$ python3 -q
>>> import numpy as np
>>> np.set_printoptions(suppress=True, linewidth=100)
>>> rnd = lambda a: np.round(a, 1) + 0
>>> F = np.array([[3, 4, 5, 6, 7, 8],
...     [9, 10, 11, 12, 13, 14],
...     [15, 16, 17, 18, 19, 20]])
>>> print([round(float(x), 1) for x in np.linalg.svd(F, compute_uv=False)[:3]])
[53.5, 2.8, 0.0]
>>> print(np.linalg.matrix_rank(F, rtol=0.1))
1
>>> out = np.array([[1, 2, 0], [1, 0, 2], [3, 1, 3]])
>>> W0 = np.triu(out)
>>> print(W0)
[[1 2 0]
 [0 0 2]
 [0 0 3]]
>>> print(np.argsort(-np.linalg.norm(W0, axis=0).round(6), kind="stable")[:3])
[2 1 0]
>>> print(np.linalg.cond(W0) > 100)
True
>>> print(np.linalg.matrix_rank(W0, rtol=0.1))
2
>>> left, sigma, Vh = np.linalg.svd(W0, full_matrices=False)
>>> print(rnd(np.cumsum(sigma ** 2) / np.sum(sigma ** 2)))
[0.7 1.  1. ]
>>> print(np.allclose(left * sigma @ Vh, W0))
True
>>> print(rnd(left.T @ W0 @ Vh.T))
[[3.6 0.  0. ]
 [0.  2.2 0. ]
 [0.  0.  0. ]]
>>> print(rnd(Vh @ Vh.T))
[[1. 0. 0.]
 [0. 1. 0.]
 [0. 0. 1.]]
>>> print(rnd(left.T @ left))
[[1. 0. 0.]
 [0. 1. 0.]
 [0. 0. 1.]]
>>> print(left.shape, sigma.shape, Vh.shape)
(3, 3) (3,) (3, 3)
>>> left, sigma, Vh = np.linalg.svd(F)
>>> evecs = Vh[:(sigma > 1e-8).sum()]
>>> rng = np.random.default_rng(15)
>>> x0 = F[2] + 4 * F[1] + rng.integers(2) * np.eye(6)[2]
>>> print(x0)
[51. 56. 62. 66. 71. 76.]
>>> print(np.allclose(evecs.T @ evecs @ x0, x0))
False
>>> print(rnd(np.diag(evecs.T @ evecs)))
[0.5 0.3 0.2 0.2 0.3 0.5]
>>> print(np.linalg.matrix_rank(np.vstack([F, x0])))
3
>>> rk = np.linalg.matrix_rank(W0)
>>> print(rk)
2
>>> N = np.linalg.svd(W0)[2][rk:].T
>>> print(np.linalg.matrix_rank(W0.T @ W0), np.linalg.matrix_rank(W0 @ W0.T))
2 2
>>> print(N.shape)
(3, 1)
>>> print([int(np.linalg.matrix_rank(W0[:, :j + 1])) for j in range(3)])
[1, 1, 2]
>>> print(rnd(np.linalg.det(W0.T)))
0.0
>>> print(np.kron(np.eye(2, dtype=int), W0))
[[1 2 0 0 0 0]
 [0 0 2 0 0 0]
 [0 0 3 0 0 0]
 [0 0 0 1 2 0]
 [0 0 0 0 0 2]
 [0 0 0 0 0 3]]
>>> print(rnd(np.linalg.eigvals(W0)))
[1. 0. 3.]
>>> M = np.loadtxt("sample18.csv", delimiter=",")
>>> print(M)
[[3. 2. 2.]
 [0. 0. 3.]
 [2. 0. 0.]
 [0. 0. 3.]]
>>> q, Rm = np.linalg.qr(M)
>>> print(rnd(np.trace(q @ q.T)))
3.0
>>> print(rnd(np.abs(np.diag(Rm))))
[3.6 1.1 4.2]
>>> print(rnd(q))
[[-0.8 -0.6  0. ]
 [ 0.   0.  -0.7]
 [-0.6  0.8  0. ]
 [ 0.   0.  -0.7]]
>>> print(rnd(Rm))
[[-3.6 -1.7 -1.7]
 [ 0.  -1.1 -1.1]
 [ 0.   0.  -4.2]]
>>> print(rnd(abs(Rm[0, 0])), rnd(np.linalg.norm(M[:, 0])))
3.6 3.6
>>> print(rnd(q @ Rm))
[[3. 2. 2.]
 [0. 0. 3.]
 [2. 0. 0.]
 [0. 0. 3.]]
>>> lab = rng.permutation(3)
>>> print(lab)
[0 2 1]
>>> out = Rm[lab][:, lab]
>>> print(rnd(np.diag(out)))
[-3.6 -4.2 -1.1]
>>> print(rnd(np.sort(np.abs(np.linalg.eigvals(out)))))
[1.1 3.6 4.2]
>>> print(np.allclose(out, Rm))
False
>>> left, sigma, Vh = np.linalg.svd(M, full_matrices=False)
>>> print(np.allclose(left * sigma @ Vh, M))
True
>>> print(rnd(np.sqrt((sigma ** 2).sum())), rnd(np.linalg.norm(M)))
6.2 6.2
>>> print(rnd(Vh @ Vh.T))
[[1. 0. 0.]
 [0. 1. 0.]
 [0. 0. 1.]]
>>> print(rnd(left.T @ left))
[[1. 0. 0.]
 [0. 1. 0.]
 [0. 0. 1.]]
>>> print(rnd(sigma))
[5.2 3.4 1. ]
>>> print((sigma > 1e-8).sum())
3
>>> print(rnd(left.T @ M @ Vh.T))
[[5.2 0.  0. ]
 [0.  3.4 0. ]
 [0.  0.  1. ]]
>>> print(np.abs(left[:, 0]).round(6).argmax())
0
>>> x0 = np.array([-2, 3, 3, -1, -3, 0])
>>> print(F @ np.ones(6))
[ 33.  69. 105.]
>>> print((F * x0).sum(axis=1))
[-6 -6 -6]
>>> print(F * x0)
[[ -6  12  15  -6 -21   0]
 [-18  30  33 -12 -39   0]
 [-30  48  51 -18 -57   0]]
>>> print(F @ x0)
[-6 -6 -6]
>>> K = np.load("m.npy")
>>> print(K)
[[-2 -2 -2 -2]
 [-2 -4 -4 -4]
 [-2 -4 -6 -6]
 [-2 -4 -6 -8]]
>>> q = K.astype(float).copy()
>>> for j in range(4):
...     q[:, j] -= q[:, :j] @ (q[:, :j].T @ q[:, j])
...     q[:, j] /= np.linalg.norm(q[:, j])
... 
>>> print(rnd(q))
[[-0.5  0.9  0.   0. ]
 [-0.5 -0.3  0.8  0. ]
 [-0.5 -0.3 -0.4  0.7]
 [-0.5 -0.3 -0.4 -0.7]]
>>> print(rnd(q.T @ q))
[[1. 0. 0. 0.]
 [0. 1. 0. 0.]
 [0. 0. 1. 0.]
 [0. 0. 0. 1.]]
>>> X = np.load("data.npy")
>>> print(X)
[[0. 0. 0. 2.]
 [0. 0. 0. 2.]
 [0. 0. 0. 1.]
 [2. 2. 1. 0.]]
>>> evals, evecs = np.linalg.eigvalsh(X)
Traceback (most recent call last):
  File "<python-input-73>", line 1, in <module>
    evals, evecs = np.linalg.eigvalsh(X)
    ^^^^^^^^^^^^
ValueError: too many values to unpack (expected 2)
>>> evals, evecs = np.linalg.eigh(X)
>>> print(rnd(np.linalg.eigvalsh(X @ X)))
[0. 0. 9. 9.]
>>> print(rnd(np.abs(evecs[:, -1])))
[0.5 0.5 0.2 0.7]
>>> print(np.unique(evals.round(6) + 0, return_counts=True)[1])
[1 2 1]
>>> print(rnd(evecs.T @ evecs))
[[1. 0. 0. 0.]
 [0. 1. 0. 0.]
 [0. 0. 1. 0.]
 [0. 0. 0. 1.]]
>>> print(rnd(np.linalg.eigvalsh(X + 2 * np.eye(4))))
[-1.  2.  2.  5.]
>>> print(rnd(np.trace(np.linalg.pinv(X) @ X)))
2.0
>>> print(np.linalg.lstsq(X[:-1].T, X[-1])[2])
1
>>> print(rnd(X @ np.linalg.pinv(X) @ X))
[[0. 0. 0. 2.]
 [0. 0. 0. 2.]
 [0. 0. 0. 1.]
 [2. 2. 1. 0.]]
>>> x0 = np.array([2, 3, -2])
>>> rhs = M @ x0
>>> print(rhs)
[ 8. -6.  4. -6.]
>>> try:
...     np.linalg.solve(M, rhs)
... except np.linalg.LinAlgError as e:
...     print("failed:", e)
... 
failed: Last 2 dimensions of the array must be square
>>> rhs = rhs + 0.3 * rng.normal(size=4)
>>> print(rnd(rhs))
[ 7.6 -6.3  4.1 -6.2]
>>> b, *_ = np.linalg.lstsq(M, rhs)
>>> print(rnd(np.linalg.norm(rhs - M @ b)))
0.1
>>> print(rnd(M.T @ (rhs - M @ b)))
[0. 0. 0.]
>>> print([round(float(np.linalg.norm(np.linalg.solve(M.T @ M + lam * np.eye(3), M.T @ rhs))), 2) for lam in (0, 1, 10, 100)])
[4.03, 3.44, 1.93, 0.37]
>>> print(X @ X)
[[4. 4. 2. 0.]
 [4. 4. 2. 0.]
 [2. 2. 1. 0.]
 [0. 0. 0. 9.]]
>>> X.inv()
Traceback (most recent call last):
  File "<python-input-94>", line 1, in <module>
    X.inv()
    ^^^^^
AttributeError: 'numpy.ndarray' object has no attribute 'inv'
>>> print((X - X.T) / 2)
[[0. 0. 0. 0.]
 [0. 0. 0. 0.]
 [0. 0. 0. 0.]
 [0. 0. 0. 0.]]
>>> np.linalg.determinant(X)
Traceback (most recent call last):
  File "<python-input-96>", line 1, in <module>
    np.linalg.determinant(X)
    ^^^^^^^^^^^^^^^^^^^^^
AttributeError: module 'numpy.linalg' has no attribute 'determinant'
>>> print((X + X.T) / 2)
[[0. 0. 0. 2.]
 [0. 0. 0. 2.]
 [0. 0. 0. 1.]
 [2. 2. 1. 0.]]
>>> print(np.allclose(X, X.T))
True
>>> print(rnd(np.abs(np.linalg.eigvals(X)).max()))
3.0
>>> print(np.linalg.cond(X) > 100)
True
>>> print(np.linalg.matrix_rank(X, rtol=0.1))
2
>>> print(rnd(np.linalg.norm(X, 2) / np.linalg.norm(X)))
0.7
>>> data = np.load("x.npy")
>>> print(data)
[[ 6  4 -1]
 [ 4  2  0]
 [-1  0  0]]
>>> left, sigma, Vh = np.linalg.svd(data)
>>> print(np.argmax(sigma[:-1] / (sigma[1:] + 1e-6)) + 1)
1
>>> print(rnd(sigma))
[8.6 0.8 0.3]
>>> out = left[:, :1] @ np.diag(sigma[:1]) @ Vh[:1]
>>> print(np.linalg.matrix_rank(data, rtol=0.05))
2
>>> print(rnd(out))
[[ 6.2  3.8 -0.7]
 [ 3.8  2.3 -0.4]
 [-0.7 -0.4  0.1]]
>>> print(rnd(np.abs(data - out).max()))
0.4
>>> print(rnd(np.linalg.norm(data - out) / np.linalg.norm(data)))
0.1
>>> print(rnd(np.linalg.norm(data - out, 2)), rnd(sigma[1]))
0.8 0.8
>>> q, Rm = np.linalg.qr(data)
>>> print(np.allclose(Rm.T @ Rm, data.T @ data))
True
>>> print(rnd(np.trace(q @ q.T)))
3.0
>>> print(rnd(np.abs(np.diag(Rm))))
[7.3 0.8 0.3]
>>> print(rnd(Rm))
[[-7.3 -4.4  0.8]
 [ 0.   0.8 -0.5]
 [ 0.   0.   0.3]]
>>> print(rnd(abs(Rm[0, 0])), rnd(np.linalg.norm(data[:, 0])))
7.3 7.3
>>> print(rnd(q.T @ q))
[[1. 0. 0.]
 [0. 1. 0.]
 [0. 0. 1.]]
>>> print(rnd(q @ Rm))
[[ 6.  4. -1.]
 [ 4.  2.  0.]
 [-1.  0.  0.]]
>>> print([round(float(np.linalg.det(data[:i, :i])), 2) + 0 for i in range(1, 4)])
[6.0, -4.0, -2.0]
>>> print(np.all(np.linalg.eigvalsh(data) > 0))
False
>>> feats = np.load("test9.npy")
>>> print(feats)
[[-1 -1 -1 -1 -1]
 [-1 -2 -2 -2 -2]
 [-1 -2 -3 -3 -3]
 [-1 -2 -3 -4 -4]
 [-1 -2 -3 -4 -5]]
>>> try:
...     np.linalg.cholesky(feats)
... except np.linalg.LinAlgError as e:
...     print("failed:", e)
... 
failed: Matrix is not positive definite
>>> print([round(float(np.linalg.det(feats[:i, :i])), 2) + 0 for i in range(1, 6)])
[-1.0, 1.0, -1.0, 1.0, -1.0]
>>> print(rnd(np.linalg.eigvalsh(feats).min()))
-12.3
>>> out = np.array([[0, -3, -4], [-1, -5, 5]])
>>> Z = np.kron(out, feats)
>>> print(np.linalg.matrix_rank(Z))
10
>>> print(Z.shape)
(10, 15)
>>> P = np.triu(np.array([[0, 2, 2, 1, 2],
...     [1, 2, 0, 0, 1],
...     [3, 0, 3, 2, 0],
...     [3, 2, 2, 1, 3],
...     [3, 3, 0, 3, 2]]), 1) + np.eye(5)
>>> out = P @ feats @ np.linalg.inv(P)
>>> print(rnd(np.linalg.det(out)))
-1.0
>>> print(np.trace(out), np.trace(feats))
-15.0 -15
>>> print(P @ feats - feats @ P)
[[ -7. -12. -17. -19. -18.]
 [ -1.   0.  -1.   1.   5.]
 [ -2.  -2.  -4.  -1.   5.]
 [ -3.  -4.  -7.  -5.   1.]
 [  0.   2.   2.   7.  16.]]
>>> print(np.linalg.matrix_rank(out))
5
>>> left, sigma, Vh = np.linalg.svd(W0)
>>> print(np.argmax(sigma[:-1] / (sigma[1:] + 1e-6)) + 1)
2
>>> out = left[:, :2] @ np.diag(sigma[:2]) @ Vh[:2]
>>> print(rnd(np.linalg.norm(W0 - out) / np.linalg.norm(W0)))
0.0
>>> print(np.linalg.matrix_rank(W0, rtol=0.05))
2
>>> print(out)
[[1. 2. 0.]
 [0. 0. 2.]
 [0. 0. 3.]]
>>> print(np.linalg.matrix_rank(out))
2
>>> rk = np.linalg.matrix_rank(out)
>>> print(rk)
2
>>> N = np.linalg.svd(out)[2][rk:].T
>>> print([int(np.linalg.matrix_rank(out[:, :j + 1])) for j in range(3)])
[1, 1, 2]
>>> print(out @ N)
[[0.]
 [0.]
 [0.]]
>>> print(np.linalg.matrix_rank(out.T @ out), np.linalg.matrix_rank(out @ out.T))
2 2
>>> print(rnd(N @ N.T))
[[ 0.8 -0.4  0. ]
 [-0.4  0.2  0. ]
 [ 0.   0.   0. ]]
>>> print(N.shape)
(3, 1)
>>> print(N[:, 0] / N[np.abs(N[:, 0]).round(6).argmax(), 0])
[ 1.  -0.5  0. ]
>>> A = np.load("run3.npy")
>>> print(A)
[[-1.  0. -1.  1.  0.  1.]
 [ 0. -1.  3.  2.  2.  0.]
 [ 2. -2. -1.  2.  0.  2.]
 [ 0.  0.  0.  8.  8.  6.]
 [ 0.  0.  0.  5.  6.  5.]
 [ 0.  0.  0. -5.  3. -8.]]
>>> gram = A.T @ A
>>> print(rnd(np.linalg.eigvalsh(gram)[::-1]))
[296.2  69.   11.2   8.9   1.3   0.4]
>>> print(np.linalg.matrix_rank(gram))
6
>>> print(gram)
[[  5.  -4.  -1.   3.   0.   3.]
 [ -4.   5.  -1.  -6.  -2.  -4.]
 [ -1.  -1.  11.   3.   6.  -3.]
 [  3.  -6.   3. 123.  83. 118.]
 [  0.  -2.   6.  83. 113.  54.]
 [  3.  -4.  -3. 118.  54. 130.]]
>>> print(rnd(np.linalg.svd(A, compute_uv=False) ** 2))
[296.2  69.   11.2   8.9   1.3   0.4]
>>> print(np.diag(gram))
[  5.   5.  11. 123. 113. 130.]
>>> out = M + rng.integers(-2, 3, (4, 2)) @ rng.integers(-2, 3, (2, 3))
>>> print(out)
[[ 3.  4.  0.]
 [ 2. -1.  4.]
 [-2.  3. -3.]
 [ 2. -2.  5.]]
>>> print(np.linalg.matrix_rank(out - M, tol=1e-8))
2
>>> print(np.allclose(A @ A.T, A.T @ A))
False
>>> print(np.allclose(A, A.T))
False
>>> A.inv()
Traceback (most recent call last):
  File "<python-input-168>", line 1, in <module>
    A.inv()
    ^^^^^
AttributeError: 'numpy.ndarray' object has no attribute 'inv'
>>> print((A - A.T) / 2)
[[ 0.   0.  -1.5  0.5  0.   0.5]
 [ 0.   0.   2.5  1.   1.   0. ]
 [ 1.5 -2.5  0.   1.   0.   1. ]
 [-0.5 -1.  -1.   0.   1.5  5.5]
 [ 0.  -1.   0.  -1.5  0.   1. ]
 [-0.5  0.  -1.  -5.5 -1.   0. ]]
>>> print(rnd(np.sort(np.abs(np.linalg.eigvals(A)))))
[ 1.   1.2  3.   3.   7.6 12.4]
